$ ipython --no-banner

In [1]: import numpy as np

In [2]: from numpy import linalg as LA

In [3]: np.set_printoptions(precision=3, suppress=True, linewidth=120)

In [4]: def tidy(a):
   ...:     return np.round(a, 3) + 0
   ...: 

In [5]: feats = np.loadtxt("mat.csv", delimiter=",")

In [6]: feats
Out[6]: 
array([[ 4.,  4.,  4.,  4.,  4.,  4.,  4.,  4.,  4.,  4.],
       [ 4.,  8.,  8.,  8.,  8.,  8.,  8.,  8.,  8.,  8.],
       [ 4.,  8., 12., 12., 12., 12., 12., 12., 12., 12.],
       [ 4.,  8., 12., 16., 16., 16., 16., 16., 16., 16.],
       [ 4.,  8., 12., 16., 20., 20., 20., 20., 20., 20.],
       [ 4.,  8., 12., 16., 20., 24., 24., 24., 24., 24.],
       [ 4.,  8., 12., 16., 20., 24., 28., 28., 28., 28.],
       [ 4.,  8., 12., 16., 20., 24., 28., 32., 32., 32.],
       [ 4.,  8., 12., 16., 20., 24., 28., 32., 36., 36.],
       [ 4.,  8., 12., 16., 20., 24., 28., 32., 36., 40.]])

In [7]: rng = np.random.default_rng(1894)

In [8]: lab = rng.permutation(10)

In [9]: lab
Out[9]: array([2, 9, 6, 0, 8, 5, 1, 3, 4, 7])

In [10]: out = feats[lab][:, lab]

In [11]: out
Out[11]: 
array([[12., 12., 12.,  4., 12., 12.,  8., 12., 12., 12.],
       [12., 40., 28.,  4., 36., 24.,  8., 16., 20., 32.],
       [12., 28., 28.,  4., 28., 24.,  8., 16., 20., 28.],
       [ 4.,  4.,  4.,  4.,  4.,  4.,  4.,  4.,  4.,  4.],
       [12., 36., 28.,  4., 36., 24.,  8., 16., 20., 32.],
       [12., 24., 24.,  4., 24., 24.,  8., 16., 20., 24.],
       [ 8.,  8.,  8.,  4.,  8.,  8.,  8.,  8.,  8.,  8.],
       [12., 16., 16.,  4., 16., 16.,  8., 16., 16., 16.],
       [12., 20., 20.,  4., 20., 20.,  8., 16., 20., 20.],
       [12., 32., 28.,  4., 32., 24.,  8., 16., 20., 32.]])

In [12]: np.diag(out)
Out[12]: array([12., 40., 28.,  4., 36., 24.,  8., 16., 20., 32.])

In [13]: x = np.ones(10)

In [14]: for _ in range(4):
    ...:     x = out @ x
    ...:     x /= LA.norm(x)
    ...:     print(round(x @ out @ x, 3))
    ...: 
178.834
179.061
179.064
179.064

In [15]: tidy(x)
Out[15]: array([0.189, 0.435, 0.378, 0.065, 0.425, 0.341, 0.129, 0.246, 0.297, 0.406])

In [16]: tidy(LA.eigvalsh(out)[-1])
Out[16]: np.float64(179.064)

In [17]: x = np.ones(10)

In [18]: for _ in range(7):
    ...:     x = feats @ x
    ...:     x /= LA.norm(x)
    ...:     print(round(x @ feats @ x, 3))
    ...: 
178.834
179.061
179.064
179.064
179.064
179.064
179.064

In [19]: tidy(LA.eigvalsh(feats)[-1])
Out[19]: np.float64(179.064)

In [20]: M = np.load("layer9.npy")

In [21]: M
Out[21]: 
array([[ 3, -3, -3, -1, -1,  1,  1],
       [-3,  3, -3, -3, -1, -1,  1],
       [-3, -3,  3, -3, -3, -1, -1],
       [-1, -3, -3,  3, -3, -3, -1],
       [-1, -1, -3, -3,  3, -3, -3],
       [ 1, -1, -1, -3, -3,  3, -3],
       [ 1,  1, -1, -1, -3, -3,  3]])

In [22]: tidy(LA.eigvalsh(M).min())
Out[22]: np.float64(-8.387)

In [23]: ev, vecs = LA.eigh(M)

In [24]: x = np.array([-1, -4, 3, -5, 5, 1, 2])

In [25]: x @ M @ x
Out[25]: np.int64(295)

In [26]: tidy(x @ M @ x / (x @ x)), tidy(ev[0]), tidy(ev[-1])
Out[26]: (np.float64(3.642), np.float64(-8.387), np.float64(7.384))

In [27]: np.abs(M).sum(axis=1).max(), tidy(np.abs(ev).max())
Out[27]: (np.int64(17), np.float64(8.387))

In [28]: out = LA.inv(M)

In [29]: tidy(M @ out)
Out[29]: 
array([[1., 0., 0., 0., 0., 0., 0.],
       [0., 1., 0., 0., 0., 0., 0.],
       [0., 0., 1., 0., 0., 0., 0.],
       [0., 0., 0., 1., 0., 0., 0.],
       [0., 0., 0., 0., 1., 0., 0.],
       [0., 0., 0., 0., 0., 1., 0.],
       [0., 0., 0., 0., 0., 0., 1.]])

In [30]: tidy(LA.det(M) * LA.det(out))
Out[30]: np.float64(1.0)

In [31]: tidy(LA.slogdet(M)[0])
Out[31]: np.float64(1.0)

In [32]: tidy(LA.cond(M))
Out[32]: np.float64(3.998)

In [33]: mat = np.array([[6, 3, -5, -6],
    ...:     [8, 5, -3, -4],
    ...:     [8, 5, -3, -4],
    ...:     [7, 4, -4, -5],
    ...:     [7, 4, -4, -5],
    ...:     [8, 5, -3, -4],
    ...:     [6, 3, -5, -6],
    ...:     [5, 2, -6, -7],
    ...:     [5, 2, -6, -7],
    ...:     [8, 5, -3, -4],
    ...:     [8, 5, -3, -4]])

In [34]: tidy(mat @ LA.pinv(mat) @ mat)
Out[34]: 
array([[ 6.,  3., -5., -6.],
       [ 8.,  5., -3., -4.],
       [ 8.,  5., -3., -4.],
       [ 7.,  4., -4., -5.],
       [ 7.,  4., -4., -5.],
       [ 8.,  5., -3., -4.],
       [ 6.,  3., -5., -6.],
       [ 5.,  2., -6., -7.],
       [ 5.,  2., -6., -7.],
       [ 8.,  5., -3., -4.],
       [ 8.,  5., -3., -4.]])

In [35]: np.abs(np.diag(LA.qr(mat)[1])) > 1e-9
Out[35]: array([ True,  True, False, False])

In [36]: np.allclose(mat[:-1].T @ LA.lstsq(mat[:-1].T, mat[-1])[0], mat[-1])
Out[36]: True

In [37]: gram = np.cov(mat, rowvar=False)

In [38]: tidy(np.polyfit(mat[:, 1], mat[:, 3], 1))
Out[38]: array([ 1., -9.])

In [39]: tidy(gram)
Out[39]: 
array([[1.491, 1.491, 1.491, 1.491],
       [1.491, 1.491, 1.491, 1.491],
       [1.491, 1.491, 1.491, 1.491],
       [1.491, 1.491, 1.491, 1.491]])

In [40]: d = LA.norm(mat[:, None] - mat[None], axis=-1)

In [41]: d.mean(axis=1).argmax()
Out[41]: np.int64(7)

In [42]: (d + 1e9 * np.eye(11)).round(6).argmin(axis=1)
Out[42]: array([6, 2, 1, 4, 3, 1, 0, 8, 7, 1, 1])

In [43]: np.unravel_index(d.round(6).argmax(), d.shape)
Out[43]: (np.int64(1), np.int64(7))

In [44]: tidy(LA.norm(mat - mat.mean(axis=0), axis=1))
Out[44]: array([1.818, 2.182, 2.182, 0.182, 0.182, 2.182, 1.818, 3.818, 3.818, 2.182, 2.182])

In [45]: [round(float(x), 3) for x in LA.svd(mat, compute_uv=False)[:3]]
Out[45]: [34.099, 7.697, 0.0]

In [46]: Xc = mat - mat.mean(axis=0)

In [47]: vecs = LA.svd(Xc)[2][:2]

In [48]: out = Xc - Xc @ vecs.T @ vecs

In [49]: tidy(LA.norm(out) / LA.norm(Xc))
Out[49]: np.float64(0.0)

In [50]: data = np.loadtxt("test17.csv", delimiter=",")

In [51]: data
Out[51]: 
array([[9., 3., 0., 0.],
       [0., 0., 0., 0.],
       [3., 1., 0., 0.],
       [0., 0., 0., 0.]])

In [52]: (LA.matrix_power((data != 0) + (data.T != 0) + np.eye(4), 4) > 0).astype(int)
Out[52]: 
array([[1, 1, 1, 0],
       [1, 1, 1, 0],
       [1, 1, 1, 0],
       [0, 0, 0, 1]])

In [53]: np.flatnonzero(LA.matrix_power((data != 0) + (data.T != 0) + np.eye(4), 4)[0])
Out[53]: array([0, 1, 2])

In [54]: tidy(np.sort(LA.eigvals(data).real))
Out[54]: array([0., 0., 0., 9.])

In [55]: (data != 0).astype(int)
Out[55]: 
array([[1, 1, 0, 0],
       [0, 0, 0, 0],
       [1, 1, 0, 0],
       [0, 0, 0, 0]])

In [56]: out = data + rng.integers(-2, 3, (4, 1)) @ rng.integers(-2, 3, (1, 4))

In [57]: out
Out[57]: 
array([[ 9.,  3.,  0.,  0.],
       [-2., -2.,  1., -1.],
       [ 1., -1.,  1., -1.],
       [-2., -2.,  1., -1.]])

In [58]: tidy(LA.svd(out - data, compute_uv=False))
Out[58]: array([5.477, 0.   , 0.   , 0.   ])

In [59]: np.abs(out - data).sum(axis=1)
Out[59]: array([0., 6., 6., 6.])

In [60]: out - data
Out[60]: 
array([[ 0.,  0.,  0.,  0.],
       [-2., -2.,  1., -1.],
       [-2., -2.,  1., -1.],
       [-2., -2.,  1., -1.]])

In [61]: np.allclose(data[:-1].T @ LA.lstsq(data[:-1].T, data[-1])[0], data[-1])
Out[61]: True

In [62]: np.abs(np.diag(LA.qr(data)[1])) > 1e-9
Out[62]: array([ True, False, False, False])

In [63]: tidy(np.trace(LA.pinv(data) @ data))
Out[63]: np.float64(1.0)

In [64]: A = np.load("data.npy")

In [65]: A
Out[65]: 
array([[10.765, 19.862,  0.657,  0.706],
       [10.653, 19.018, -1.92 , -1.695],
       [10.181, 21.754, -0.285,  0.664],
       [11.662, 19.961,  0.197, -0.766],
       [10.125, 19.619,  0.777,  0.636],
       [10.469, 20.369,  0.925, -1.692],
       [10.601, 19.859, -0.442,  0.634],
       [ 8.331, 20.732,  1.955,  0.202],
       [10.03 , 20.453, -2.09 , -0.613],
       [10.875, 18.417, -0.857, -1.195],
       [ 8.685, 21.776,  1.729,  0.079],
       [ 7.915, 20.966, -0.983, -0.074],
       [ 9.522, 19.006, -0.126,  0.973],
       [ 9.908, 19.262,  0.458,  1.017],
       [ 9.144, 20.258,  1.007,  0.289],
       [10.106, 19.877, -1.246, -1.63 ],
       [11.32 , 20.195, -0.713,  0.435],
       [ 9.207, 19.348, -0.108,  0.956],
       [ 9.111, 20.252, -0.794, -2.007],
       [11.011, 20.055,  1.18 ,  0.905],
       [11.593, 18.003,  0.014, -0.044],
       [10.643, 19.304,  2.603,  1.113],
       [11.76 , 18.313,  0.727,  0.403],
       [ 9.093, 21.955,  0.025, -0.174],
       [10.034, 20.8  , -1.282, -0.666],
       [ 9.299, 20.157,  0.963, -0.292],
       [11.916, 19.881,  0.035,  0.384],
       [10.579, 21.39 , -0.196,  2.228],
       [10.884, 19.605,  0.736,  1.258],
       [10.328, 18.798,  0.208,  0.429],
       [ 9.891, 19.807, -1.02 , -0.513],
       [ 9.092, 21.768, -0.799, -1.218],
       [10.532, 20.959, -1.252, -1.194],
       [10.411, 20.642,  0.815, -0.225],
       [ 7.981, 18.907,  0.934, -0.716],
       [10.922, 21.769,  0.419, -1.007],
       [10.545, 20.819, -0.637,  0.03 ],
       [10.747, 19.967, -0.46 , -0.329],
       [ 9.619, 19.078,  1.458, -1.179],
       [10.165, 20.065, -1.356, -1.975]])

In [66]: Xc = A - A.mean(axis=0)

In [67]: left, s, vt = LA.svd(Xc, full_matrices=False)

In [68]: np.searchsorted(np.cumsum(s ** 2) / (s ** 2).sum(), 0.9) + 1
Out[68]: np.int64(4)

In [69]: LA.matrix_rank(Xc)
Out[69]: np.int64(4)

In [70]: np.abs(left[:, 0]).argmax()
Out[70]: np.int64(21)

In [71]: tidy(np.abs(vt[-1]))
Out[71]: array([0.497, 0.338, 0.546, 0.584])

In [72]: tidy(s ** 2 / (s ** 2).sum())
Out[72]: array([0.374, 0.313, 0.19 , 0.123])

In [73]: tidy(vt[0] * np.sign(vt[0, np.abs(vt[0]).argmax()]))
Out[73]: array([ 0.144, -0.265,  0.712,  0.634])

In [74]: tidy(Xc.mean(axis=0))
Out[74]: array([0., 0., 0., 0.])

In [75]: d = LA.norm(A[:, None] - A[None], axis=-1)

In [76]: tidy(d[:5, :5])
Out[76]: 
array([[0.   , 3.624, 2.193, 1.787, 0.699],
       [3.624, 0.   , 3.993, 2.693, 3.653],
       [2.193, 3.993, 0.   , 2.772, 2.385],
       [1.787, 2.693, 2.772, 0.   , 2.187],
       [0.699, 3.653, 2.385, 2.187, 0.   ]])

In [77]: d[33].round(6).argsort(kind="stable")[:4]
Out[77]: array([33, 25,  0,  4])

In [78]: d.mean(axis=1).argmax()
Out[78]: np.int64(21)

In [79]: (d + 1e9 * np.eye(40)).round(6).argmin(axis=1)
Out[79]: 
array([28, 15, 36, 26, 13, 33, 16, 10, 24,  1,  7, 31, 17,  4, 25, 39,  6, 12, 39,  0, 22, 19, 20, 31, 32, 14, 16,  2,
        0, 13, 24, 23, 24, 25, 38, 33, 37, 36, 25, 15])

In [80]: np.flatnonzero(d[33] < d.mean() / 2)
Out[80]: array([ 0, 25, 33])

In [81]: LA.matrix_rank(d ** 2)
Out[81]: np.int64(6)
